% ipython --no-banner

In [1]: import numpy as np

In [2]: np.set_printoptions(suppress=True, linewidth=120)

In [3]: def rd(a):
   ...:     return np.round(a, 3) + 0
   ...: 

In [4]: feats = np.load("a.npy")

In [5]: feats
Out[5]: 
array([[1, 0],
       [0, 2]])

In [6]: r0 = np.array([1, 1])

In [7]: Y = feats + np.outer(r0, np.eye(2)[1])

In [8]: print(np.linalg.matrix_rank(np.linalg.inv(Y) - np.linalg.inv(feats), tol=1e-8))
1

In [9]: rd(np.linalg.det(Y) / np.linalg.det(feats)), rd(1 + np.linalg.solve(feats, r0)[1])
Out[9]: (np.float64(1.5), np.float64(1.5))

In [10]: print(np.linalg.matrix_rank(Y - feats))
1

In [11]: G = feats.T @ feats

In [12]: np.diag(G)
Out[12]: array([1, 4])

In [13]: np.trace(G), (feats ** 2).sum()
Out[13]: (np.int64(5), np.int64(5))

In [14]: Lm = np.linalg.cholesky(feats)

In [15]: print(feats / np.sqrt(np.outer(np.diag(feats), np.diag(feats))))
[[1. 0.]
 [0. 1.]]

In [16]: rd(Lm)
Out[16]: 
array([[1.   , 0.   ],
       [0.   , 1.414]])

In [17]: np.linalg.eigvalsh(feats).min() > 0
Out[17]: np.True_

In [18]: print(rd(Lm @ Lm.T))
[[1. 0.]
 [0. 2.]]

In [19]: hat = np.triu(np.array([[9, 1], [6, 7]]), 1) + np.eye(2)

In [20]: Y = hat @ feats @ np.linalg.inv(hat)

In [21]: np.poly(Y)
Out[21]: array([ 1., -3.,  2.])

In [22]: Y
Out[22]: 
array([[1., 1.],
       [0., 2.]])

In [23]: print(rd(np.linalg.det(Y)))
2.0

In [24]: Q, V = np.linalg.qr(Y[:, :1])[0], np.linalg.qr(Y[:, 1:])[0]

In [25]: sig = np.linalg.svd(Q.T @ V, compute_uv=False)

In [26]: rd(np.degrees(np.arccos(sig.clip(0, 1))))
Out[26]: array([63.435])

In [27]: (sig > 0.9).sum()
Out[27]: np.int64(0)

In [28]: rd(np.linalg.norm(Q @ Q.T - V @ V.T, 2))
Out[28]: np.float64(0.894)

In [29]: rd(sig)
Out[29]: array([0.447])

In [30]: F = np.loadtxt("m.csv", delimiter=",")

In [31]: F
Out[31]: 
array([[ 5., -2.,  0.,  0.],
       [-2.,  3., -2.,  0.],
       [ 0., -2.,  5., -2.],
       [ 0.,  0., -2.,  1.]])

In [32]: r0 = np.array([-8, 6, -6])

In [33]: print(np.correlate(F[2], F[1], "full"))
[  0.   0.   4. -16.  23. -16.   4.]

In [34]: rng = np.random.default_rng(78)

In [35]: K = np.triu(rng.random((4, 4)) < 0.6, 1).astype(int)

In [36]: K = K + K.T

In [37]: K
Out[37]: 
array([[0, 0, 1, 0],
       [0, 0, 1, 1],
       [1, 1, 0, 1],
       [0, 1, 1, 0]])

In [38]: # symmetric, so the eigenvalues are real

In [39]: ev, V = np.linalg.eigh(K)

In [40]: rd(V @ np.diag(ev) @ V.T)
Out[40]: 
array([[0., 0., 1., 0.],
       [0., 0., 1., 1.],
       [1., 1., 0., 1.],
       [0., 1., 1., 0.]])

In [41]: rd(np.linalg.svd(K, compute_uv=False))
Out[41]: array([2.17 , 1.481, 1.   , 0.311])

In [42]: rd(np.linalg.eigvalsh(K @ K))
Out[42]: array([0.097, 1.   , 2.194, 4.709])

In [43]: np.abs(V[:, -1]).round(6).argmax()
Out[43]: np.int64(2)

In [44]: print(rd(ev))
[-1.481 -1.     0.311  2.17 ]

In [45]: np.unique(ev.round(6) + 0, return_counts=True)[1]
Out[45]: array([1, 1, 1, 1])

In [46]: rd(V.T @ V)
Out[46]: 
array([[1., 0., 0., 0.],
       [0., 1., 0., 0.],
       [0., 0., 1., 0.],
       [0., 0., 0., 1.]])

In [47]: print(rd(np.linalg.eigvalsh(K + -2 * np.eye(4))))
[-3.481 -3.    -1.689  0.17 ]

In [48]: rd(V.T @ K @ V)
Out[48]: 
array([[-1.481,  0.   ,  0.   ,  0.   ],
       [ 0.   , -1.   ,  0.   ,  0.   ],
       [ 0.   ,  0.   ,  0.311,  0.   ],
       [ 0.   ,  0.   ,  0.   ,  2.17 ]])

In [49]: Q, R = np.linalg.qr(K)

In [50]: abs(R[0, 0]), rd(np.linalg.norm(K[:, 0]))
Out[50]: (np.float64(1.0), np.float64(1.0))

In [51]: rd(np.trace(Q @ Q.T))
Out[51]: np.float64(4.0)

In [52]: Q.shape, R.shape
Out[52]: ((4, 4), (4, 4))

In [53]: print(np.allclose(R.T @ R, K.T @ K))
True

In [54]: z = rng.permutation(4)

In [55]: Y = K[:, z] * rng.choice([-1, 1], 4)

In [56]: Y
Out[56]: 
array([[ 0,  0,  0, -1],
       [-1,  0,  0, -1],
       [-1, -1, -1,  0],
       [ 0,  0, -1, -1]])

In [57]: U, _, vt = np.linalg.svd(K.T @ Y)

In [58]: rd(np.linalg.lstsq(K, Y)[0])
Out[58]: 
array([[ 0., -1.,  0.,  0.],
       [ 0.,  0., -1.,  0.],
       [ 0.,  0.,  0., -1.],
       [-1.,  0.,  0.,  0.]])

In [59]: U, sig, vt = np.linalg.svd(K, full_matrices=False)

In [60]: rd(sig)
Out[60]: array([2.17 , 1.481, 1.   , 0.311])

In [61]: data = np.load("run13.npy")

In [62]: data
Out[62]: 
array([[0, 1, 1],
       [1, 0, 1],
       [1, 1, 0]])

In [63]: # symmetric, so the eigenvalues are real

In [64]: hat = np.triu(np.array([[3, 5, 4], [5, 2, 5], [0, 3, 3]]), 1) + np.eye(3)

In [65]: Y = hat @ data @ np.linalg.inv(hat)

In [66]: np.trace(Y), np.trace(data)
Out[66]: (np.float64(0.0), np.int64(0))

In [67]: np.linalg.matrix_rank(Y)
Out[67]: np.int64(3)

In [68]: rd(np.linalg.det(Y))
Out[68]: np.float64(2.0)

In [69]: hat @ data - data @ hat
Out[69]: 
array([[ 9.,  4.,  0.],
       [ 5.,  0., -4.],
       [ 0., -5., -9.]])

In [70]: Y
Out[70]: 
array([[  9., -40., 170.],
       [  6., -25., 102.],
       [  1.,  -4.,  16.]])

In [71]: try:
    ...:     np.linalg.cholesky(data)
    ...: except np.linalg.LinAlgError as e:
    ...:     print(e)
    ...: 
Matrix is not positive definite

In [72]: [round(float(np.linalg.det(data[:i, :i])), 2) + 0 for i in range(1, 4)]
Out[72]: [0.0, -1.0, 2.0]

In [73]: rd(np.linalg.eigvalsh(data).min())
Out[73]: np.float64(-1.0)

In [74]: print(np.all(np.linalg.eigvalsh(data) > 0))
False

In [75]: r0, v = data[0], data[2]

In [76]: r0 @ v
Out[76]: np.int64(1)

In [77]: r0 @ r0
Out[77]: np.int64(2)

In [78]: pr = (r0 @ v) / (r0 @ r0) * r0

In [79]: v - pr
Out[79]: array([ 1. ,  0.5, -0.5])

In [80]: np.outer(r0, v)
Out[80]: 
array([[0, 0, 0],
       [1, 1, 0],
       [1, 1, 0]])

In [81]: rd(np.linalg.norm(r0 + v) ** 2 + np.linalg.norm(r0 - v) ** 2)
Out[81]: np.float64(8.0)

In [82]: print(feats @ feats)
[[1 0]
 [0 4]]

In [83]: print(np.linalg.matrix_rank(feats - feats[0, 0] * np.eye(2)))
1

In [84]: np.trace(data)
Out[84]: np.int64(0)

In [85]: assert data == data.T
Traceback (most recent call last):
  Cell In[85], line 1
    assert data == data.T
ValueError: The truth value of an array with more than one element is ambiguous. Use a.any() or a.all()


In [86]: rd(np.linalg.det(data))
Out[86]: np.float64(2.0)

In [87]: data.inv()
Traceback (most recent call last):
  Cell In[87], line 1
    data.inv()
AttributeError: 'numpy.ndarray' object has no attribute 'inv'


In [88]: print((data - data.T) / 2)
[[0. 0. 0.]
 [0. 0. 0.]
 [0. 0. 0.]]

In [89]: np.allclose(data, data.T)
Out[89]: True

In [90]: np.linalg.determinant(data)
Traceback (most recent call last):
  Cell In[90], line 1
    np.linalg.determinant(data)
AttributeError: module 'numpy.linalg' has no attribute 'determinant'


In [91]: arr = np.loadtxt("test19.csv", delimiter=",")

In [92]: arr
Out[92]: 
array([[ 1., -2.,  0.,  0.,  0.],
       [-2.,  3., -2.,  0.,  0.],
       [ 0., -2., -5., -2.,  0.],
       [ 0.,  0., -2.,  5., -2.],
       [ 0.,  0.,  0., -2.,  1.]])

In [93]: ev, V = np.linalg.eigh(arr)

In [94]: x = np.array([4, 2, 6, 9, -8])

In [95]: (np.sign(V[:, -1].round(6)) == np.sign(V[0, -1].round(6))).astype(int)
Out[95]: array([1, 0, 1, 0, 1])

In [96]: Q, R = np.linalg.qr(arr)

In [97]: rd(R)
Out[97]: 
array([[-2.236,  3.578, -1.789,  0.   ,  0.   ],
       [ 0.   ,  2.049,  5.075,  1.952,  0.   ],
       [ 0.   ,  0.   ,  2.012, -4.923,  1.988],
       [ 0.   ,  0.   ,  0.   , -2.226,  0.994],
       [ 0.   ,  0.   ,  0.   ,  0.   ,  0.244]])

In [98]: np.trace(Q @ Q.T)
Out[98]: np.float64(5.0)

In [99]: print(rd(np.abs(np.diag(R))))
[2.236 2.049 2.012 2.226 0.244]

In [100]: Q.shape, R.shape
Out[100]: ((5, 5), (5, 5))

In [101]: T = np.stack([R, 5 * R, R[::-1]])

In [102]: (T @ R.T).shape
Out[102]: (3, 5, 5)

In [103]: np.linalg.matrix_rank(T)
Out[103]: array([5, 5, 5])

In [104]: rd(np.linalg.det(T))
Out[104]: array([    5., 15625.,     5.])

In [105]: T.shape
Out[105]: (3, 5, 5)

In [106]: np.linalg.matrix_rank(T.reshape(3, -1))
Out[106]: np.int64(2)

In [107]: m1 = np.load("layer19.npy")

In [108]: print(rd(m1))
[[ -3.    -21.535 -15.238   7.416]
 [ -3.     11.895  -0.38  -18.585]
 [ -3.      8.138  -2.05  -15.663]
 [ -3.     -0.503  -5.89   -8.942]
 [ -3.     18.113   2.384 -23.421]
 [ -3.     -8.304  -9.357  -2.875]
 [ -3.     15.665   1.295 -21.517]
 [ -3.    -13.542 -11.685   1.2  ]
 [ -3.    -16.409 -12.96    3.429]
 [ -3.     -7.903  -9.179  -3.186]
 [ -3.     -8.784  -9.571  -2.501]
 [ -3.      7.877  -2.166 -15.46 ]
 [ -3.     -4.186  -7.527  -6.078]
 [ -3.     -6.453  -8.534  -4.315]
 [ -3.     -8.401  -9.4    -2.799]
 [ -3.      0.241  -5.56   -9.521]
 [ -3.      9.998  -1.223 -17.11 ]
 [ -3.     -9.495  -9.887  -1.948]
 [ -3.     -4.139  -7.506  -6.114]
 [ -3.    -13.11  -11.493   0.863]
 [ -3.      8.264  -1.994 -15.761]
 [ -3.     -1.664  -6.406  -8.039]
 [ -3.     -3.871  -7.387  -6.323]
 [ -3.     -4.315  -7.584  -5.977]
 [ -3.     -6.247  -8.443  -4.474]
 [ -3.      0.09   -5.627  -9.403]
 [ -3.     15.193   1.086 -21.15 ]
 [ -3.      3.423  -4.145 -11.995]]

In [109]: # rank 2

In [110]: rank = np.linalg.matrix_rank(m1)

In [111]: rank
Out[111]: np.int64(2)

In [112]: null = np.linalg.svd(m1)[2][rank:].T

In [113]: print(null.shape)
(4, 2)

In [114]: [int(np.linalg.matrix_rank(m1[:i])) for i in range(1, len(m1) + 1)]
Out[114]: 
[1,
 2,
 2,
 2,
 2,
 2,
 2,
 2,
 2,
 2,
 2,
 2,
 2,
 2,
 2,
 2,
 2,
 2,
 2,
 2,
 2,
 2,
 2,
 2,
 2,
 2,
 2,
 2]

In [115]: rd(null @ null.T)
Out[115]: 
array([[ 0.922, -0.068, -0.177, -0.189],
       [-0.068,  0.385, -0.402,  0.266],
       [-0.177, -0.402,  0.487, -0.239],
       [-0.189,  0.266, -0.239,  0.206]])
